In [1]: import numpy as np

In [2]: import numpy.linalg as la

In [3]: np.set_printoptions(suppress=True, linewidth=120)

In [4]: def rd(a):
   ...:     return np.round(a, 2) + 0
   ...: 

In [5]: feats = np.loadtxt("test10.csv", delimiter=",")

In [6]: feats
Out[6]: 
array([[ 6.,  4.,  4.,  9.],
       [ 4.,  3.,  4.,  7.],
       [ 4.,  4., 10.,  9.],
       [ 9.,  7.,  9., 17.]])

In [7]: blk = np.stack([feats, 3 * feats, feats[::-1]])

In [8]: print(blk.sum(axis=0))
[[33. 23. 25. 53.]
 [20. 16. 26. 37.]
 [20. 19. 44. 43.]
 [42. 32. 40. 77.]]

In [9]: blk.shape
Out[9]: (3, 4, 4)

In [10]: left, sig, Vt = la.svd(feats)

In [11]: evecs = Vt[:(sig > 1e-8).sum()]

In [12]: rng = np.random.default_rng(454)

In [13]: vec = feats[0] + 2 * feats[1] + rng.integers(2) * np.eye(4)[3]

In [14]: vec
Out[14]: array([14., 10., 12., 23.])

In [15]: np.allclose(evecs.T @ evecs @ vec, vec)
Out[15]: True

In [16]: la.matrix_rank(np.vstack([feats, vec]))
Out[16]: np.int64(3)

In [17]: rd(np.diag(evecs.T @ evecs))
Out[17]: array([0.92, 0.12, 0.99, 0.96])

In [18]: rd(evecs.T @ evecs)
Out[18]: 
array([[ 0.92,  0.26, -0.03, -0.05],
       [ 0.26,  0.12,  0.09,  0.18],
       [-0.03,  0.09,  0.99, -0.02],
       [-0.05,  0.18, -0.02,  0.96]])

In [19]: print(rd(la.norm(vec - evecs.T @ evecs @ vec)))
0.0

In [20]: f = np.array([5, 3, 5])

In [21]: np.correlate(feats[0], feats[3], "full")
Out[21]: array([102., 122., 146., 271., 145.,  99.,  81.])

In [22]: np.cross(feats[0, :3], feats[3, :3])
Out[22]: array([  8., -18.,   6.])

In [23]: la.cond(feats) > 100
Out[23]: np.True_

In [24]: np.argsort(-la.norm(feats, axis=0).round(6), kind="stable")[:3]
Out[24]: array([3, 2, 0])

In [25]: np.unique(feats.round(6), axis=0).shape
Out[25]: (4, 4)

In [26]: J = np.loadtxt("sample19.csv", delimiter=",")

In [27]: J
Out[27]: 
array([[ 0., -3., -5.],
       [-3., -6., -8.],
       [ 5.,  2.,  0.]])

In [28]: left, sig, Vt = la.svd(J)

In [29]: np.argmax(sig[:-1] / (sig[1:] + 1e-6)) + 1
Out[29]: np.int64(2)

In [30]: out = left[:, :2] @ np.diag(sig[:2]) @ Vt[:2]

In [31]: la.matrix_rank(out)
Out[31]: np.int64(2)

In [32]: rd(out)
Out[32]: 
array([[ 0., -3., -5.],
       [-3., -6., -8.],
       [ 5.,  2.,  0.]])

In [33]: rd(la.norm(J - out) / la.norm(J))
Out[33]: np.float64(0.0)

In [34]: rd(la.norm(J - out, 2)), rd(sig[2])
Out[34]: (np.float64(0.0), np.float64(0.0))

In [35]: la.matrix_rank(J, rtol=0.05)
Out[35]: np.int64(2)

In [36]: la.determinant(J)
AttributeError: module 'numpy.linalg' has no attribute 'determinant'


In [37]: rd(la.matrix_power(J, 2))
Out[37]: 
array([[-16.,   8.,  24.],
       [-22.,  29.,  63.],
       [ -6., -27., -41.]])

In [38]: print(rd(np.abs(la.eigvals(J)).max()))
5.66

In [39]: (J - J.T) / 2
Out[39]: 
array([[ 0.,  0., -5.],
       [ 0.,  0., -5.],
       [ 5.,  5.,  0.]])

In [40]: assert J == J.T
ValueError: The truth value of an array with more than one element is ambiguous. Use a.any() or a.all()


In [41]: print(rd(la.det(J)))
0.0

In [42]: J @ J
Out[42]: 
array([[-16.,   8.,  24.],
       [-22.,  29.,  63.],
       [ -6., -27., -41.]])

In [43]: print(np.trace(J))
-6.0

In [44]: M = np.load("dump.npy")

In [45]: M
Out[45]: 
array([[-2,  1,  3],
       [ 1, -3,  2],
       [ 0,  2,  0],
       [ 2, -1, -2]])

In [46]: out = np.c_[M[:, :1] @ np.array([[-1]]), np.array([0, 2, 1, 1])]

In [47]: out
Out[47]: 
array([[ 2,  0],
       [-1,  2],
       [ 0,  1],
       [-2,  1]])

In [48]: rd(la.norm(out - M @ la.lstsq(M, out)[0], axis=0))
Out[48]: array([0.  , 0.05])

In [49]: la.matrix_rank(np.c_[M, out])
Out[49]: np.int64(4)

In [50]: Q = out.astype(float).copy()

In [51]: for j in range(2):
    ...:     Q[:, j] -= Q[:, :j] @ (Q[:, :j].T @ Q[:, j])
    ...:     Q[:, j] /= la.norm(Q[:, j])
    ...: 

In [52]: rd(Q.T @ Q)
Out[52]: 
array([[1., 0.],
       [0., 1.]])

In [53]: rd(Q.T @ out)
Out[53]: 
array([[ 3.  , -1.33],
       [ 0.  ,  2.05]])

In [54]: rd(Q)
Out[54]: 
array([[ 0.67,  0.43],
       [-0.33,  0.76],
       [ 0.  ,  0.49],
       [-0.67,  0.05]])

In [55]: G = M.T @ M

In [56]: rd(la.eigvalsh(G)[::-1])
Out[56]: array([23.26, 16.76,  0.98])

In [57]: A = np.array([[-0.32, 3.68, -0.64, -1.76],
    ...:     [0.14, -1.61, 0.28, 0.77],
    ...:     [-0.1, 1.15, -0.2, -0.55],
    ...:     [0.02, -0.23, 0.04, 0.11]])

In [58]: def softmax(z):
    ...:     e = np.exp(z - z.max(axis=-1, keepdims=True))
    ...:     return e / e.sum(axis=-1, keepdims=True)
    ...: 

In [59]: rd(softmax(M[2]))
Out[59]: array([0.11, 0.79, 0.11])

In [60]: scores = M @ M.T / np.sqrt(3)

In [61]: print(rd(softmax(scores)[2] @ M))
[-0.42  1.69  0.66]

In [62]: print(rd(softmax(scores)))
[[1.   0.   0.   0.  ]
 [0.   1.   0.   0.  ]
 [0.23 0.   0.74 0.02]
 [0.   0.01 0.   0.99]]
